$ python -q
>>> import numpy as np
>>> np.set_printoptions(precision=3, suppress=True, linewidth=120, floatmode="fixed")
>>> rnd = lambda a: np.round(a, 3) + 0
>>> data = np.load("case16.npy")
>>> data
array([[  5,   6,   7,   8,   9,  10,  11,  12,  13,  14,  15,  16,  17,  18],
       [ 19,  20,  21,  22,  23,  24,  25,  26,  27,  28,  29,  30,  31,  32],
       [ 33,  34,  35,  36,  37,  38,  39,  40,  41,  42,  43,  44,  45,  46],
       [ 47,  48,  49,  50,  51,  52,  53,  54,  55,  56,  57,  58,  59,  60],
       [ 61,  62,  63,  64,  65,  66,  67,  68,  69,  70,  71,  72,  73,  74],
       [ 75,  76,  77,  78,  79,  80,  81,  82,  83,  84,  85,  86,  87,  88],
       [ 89,  90,  91,  92,  93,  94,  95,  96,  97,  98,  99, 100, 101, 102],
       [103, 104, 105, 106, 107, 108, 109, 110, 111, 112, 113, 114, 115, 116]])
>>> other = np.array([[0, 1],
...     [2, 0],
...     [0, 0],
...     [1, 2],
...     [0, 0],
...     [2, 2],
...     [1, 1],
...     [0, 2],
...     [1, 1],
...     [1, 2],
...     [1, 2],
...     [0, 0],
...     [0, 1],
...     [1, 1]])
>>> np.vstack([data, other.T]).shape
(10, 14)
>>> np.einsum("ij,ij->i", data, data)
array([  2079,   9331,  22071,  40299,  64015,  93219, 127911, 168091])
>>> other @ data
Traceback (most recent call last):
  File "<python-input-8>", line 1, in <module>
    other @ data
    ~~~~~~^~~~~~
ValueError: matmul: Input operand 1 has a mismatch in its core dimension 0, with gufunc signature (n?,k),(k,m?)->(n?,m?) (size 8 is different from 2)
>>> data @ data
Traceback (most recent call last):
  File "<python-input-9>", line 1, in <module>
    data @ data
    ~~~~~^~~~~~
ValueError: matmul: Input operand 1 has a mismatch in its core dimension 0, with gufunc signature (n?,k),(k,m?)->(n?,m?) (size 8 is different from 14)
>>> C2 = data.T @ data
>>> np.trace(C2), (data ** 2).sum()
(np.int64(527016), np.int64(527016))
>>> np.linalg.matrix_rank(C2)
np.int64(2)
>>> other = data / np.sqrt((data ** 2).mean(axis=1, keepdims=True))
>>> np.linalg.matrix_rank(data - data.mean(axis=1, keepdims=True))
np.int64(1)
>>> rnd(data @ np.linalg.pinv(data) @ data)
array([[  5.000,   6.000,   7.000,   8.000,   9.000,  10.000,  11.000,  12.000,  13.000,  14.000,  15.000,  16.000,
         17.000,  18.000],
       [ 19.000,  20.000,  21.000,  22.000,  23.000,  24.000,  25.000,  26.000,  27.000,  28.000,  29.000,  30.000,
         31.000,  32.000],
       [ 33.000,  34.000,  35.000,  36.000,  37.000,  38.000,  39.000,  40.000,  41.000,  42.000,  43.000,  44.000,
         45.000,  46.000],
       [ 47.000,  48.000,  49.000,  50.000,  51.000,  52.000,  53.000,  54.000,  55.000,  56.000,  57.000,  58.000,
         59.000,  60.000],
       [ 61.000,  62.000,  63.000,  64.000,  65.000,  66.000,  67.000,  68.000,  69.000,  70.000,  71.000,  72.000,
         73.000,  74.000],
       [ 75.000,  76.000,  77.000,  78.000,  79.000,  80.000,  81.000,  82.000,  83.000,  84.000,  85.000,  86.000,
         87.000,  88.000],
       [ 89.000,  90.000,  91.000,  92.000,  93.000,  94.000,  95.000,  96.000,  97.000,  98.000,  99.000, 100.000,
        101.000, 102.000],
       [103.000, 104.000, 105.000, 106.000, 107.000, 108.000, 109.000, 110.000, 111.000, 112.000, 113.000, 114.000,
        115.000, 116.000]])
>>> rnd(np.trace(np.linalg.pinv(data) @ data))
np.float64(2.0)
>>> np.linalg.lstsq(data[:-1].T, data[-1])[2]
np.int32(2)
>>> np.unique(data.round(6), axis=0).shape
(8, 14)
>>> O, _ = np.linalg.qr(np.array([[-0.7, 1.8, -0.2, 0.4, 0.3, 1.0, -1.5, -1.4, -1.4],
...     [0.0, -0.3, -0.7, -0.7, 0.4, -0.5, 0.7, -0.6, -1.9],
...     [1.1, -1.8, 0.2, 0.6, -1.1, -0.1, -0.6, 0.4, 0.2],
...     [0.3, -0.3, 1.0, 1.1, 0.4, -0.3, 1.2, 0.4, -1.2],
...     [-1.0, 0.8, 0.4, 0.4, 0.0, -2.4, -0.2, 0.2, 2.1],
...     [1.4, 1.2, -0.9, -0.5, 0.8, -0.1, 0.0, -0.9, 1.6],
...     [0.4, -0.5, -0.1, -0.2, 0.6, -0.9, 0.9, -1.7, 0.7],
...     [-1.7, -1.0, 0.4, 0.1, -0.2, 0.9, -0.2, -0.6, -1.0],
...     [-0.7, -1.3, -0.6, -0.8, 0.9, 1.8, 0.6, 0.6, 0.0]]))
>>> mat = -2 * O
>>> rnd(mat)
array([[ 0.486, -1.051, -0.161, -1.408, -0.240, -0.363,  0.018,  0.413,  0.538],
       [ 0.000,  0.176, -0.879, -0.138, -0.140,  0.847, -1.525,  0.335,  0.022],
       [-0.764,  1.050,  0.237, -1.317,  0.549,  0.384,  0.246, -0.086, -0.072],
       [-0.208,  0.175,  1.227, -0.223, -1.355, -0.138, -0.659, -0.168, -0.234],
       [ 0.695, -0.465,  0.387, -0.131, -0.036,  1.541,  0.430, -0.732, -0.195],
       [-0.972, -0.706, -0.677, -0.160, -0.504,  0.087,  0.395, -0.022, -1.286],
       [-0.278,  0.291, -0.104,  0.281, -0.793,  0.694,  0.810,  1.246,  0.655],
       [ 1.181,  0.590,  0.042, -0.211,  0.025, -0.173,  0.131,  0.838, -1.208],
       [ 0.486,  0.763, -1.010, -0.217, -0.950, -0.303,  0.405, -0.942,  0.264]])
>>> vec = np.array([0, 1, 0, 0, 2, 0, 1, 0, 2])
>>> a = np.maximum(mat @ vec, 0)
>>> np.flatnonzero(a > 1e-9)
array([2, 6])
>>> rnd(mat * (a > 1e-9)[:, None])
array([[ 0.000,  0.000,  0.000,  0.000,  0.000,  0.000,  0.000,  0.000,  0.000],
       [ 0.000,  0.000,  0.000,  0.000,  0.000,  0.000,  0.000,  0.000,  0.000],
       [-0.764,  1.050,  0.237, -1.317,  0.549,  0.384,  0.246, -0.086, -0.072],
       [ 0.000,  0.000,  0.000,  0.000,  0.000,  0.000,  0.000,  0.000,  0.000],
       [ 0.000,  0.000,  0.000,  0.000,  0.000,  0.000,  0.000,  0.000,  0.000],
       [ 0.000,  0.000,  0.000,  0.000,  0.000,  0.000,  0.000,  0.000,  0.000],
       [-0.278,  0.291, -0.104,  0.281, -0.793,  0.694,  0.810,  1.246,  0.655],
       [ 0.000,  0.000,  0.000,  0.000,  0.000,  0.000,  0.000,  0.000,  0.000],
       [ 0.000,  0.000,  0.000,  0.000,  0.000,  0.000,  0.000,  0.000,  0.000]])
>>> rnd(np.maximum(mat @ (3 * vec), 0))
array([0.000, 0.000, 6.749, 0.000, 0.000, 0.000, 2.475, 0.000, 0.000])
>>> rnd(np.maximum(mat @ vec, 0) - np.maximum(-mat @ vec, 0))
array([-0.438, -1.586,  2.250, -3.662, -0.497, -3.892,  0.825, -1.645, -0.203])
>>> u = np.array([4, 5, 1])
>>> rnd(np.convolve(mat[6], u))
array([-1.111, -0.223,  0.764,  0.895, -1.872, -0.908,  5.915,  9.728,  9.662,  4.521,  0.655])
>>> rnd(np.cross(mat[6, :3], mat[1, :3]))
array([-0.238, -0.244, -0.049])
>>> rng = np.random.default_rng(236)
>>> idx = rng.permutation(9)
>>> idx
array([6, 7, 8, 5, 4, 0, 1, 2, 3])
>>> other = mat[idx][:, idx]
>>> rnd(other)
array([[ 0.810,  1.246,  0.655,  0.694, -0.793, -0.278,  0.291, -0.104,  0.281],
       [ 0.131,  0.838, -1.208, -0.173,  0.025,  1.181,  0.590,  0.042, -0.211],
       [ 0.405, -0.942,  0.264, -0.303, -0.950,  0.486,  0.763, -1.010, -0.217],
       [ 0.395, -0.022, -1.286,  0.087, -0.504, -0.972, -0.706, -0.677, -0.160],
       [ 0.430, -0.732, -0.195,  1.541, -0.036,  0.695, -0.465,  0.387, -0.131],
       [ 0.018,  0.413,  0.538, -0.363, -0.240,  0.486, -1.051, -0.161, -1.408],
       [-1.525,  0.335,  0.022,  0.847, -0.140,  0.000,  0.176, -0.879, -0.138],
       [ 0.246, -0.086, -0.072,  0.384,  0.549, -0.764,  1.050,  0.237, -1.317],
       [-0.659, -0.168, -0.234, -0.138, -1.355, -0.208,  0.175,  1.227, -0.223]])
>>> rnd(np.trace(other))
np.float64(2.638)
>>> np.allclose(other, mat)
False
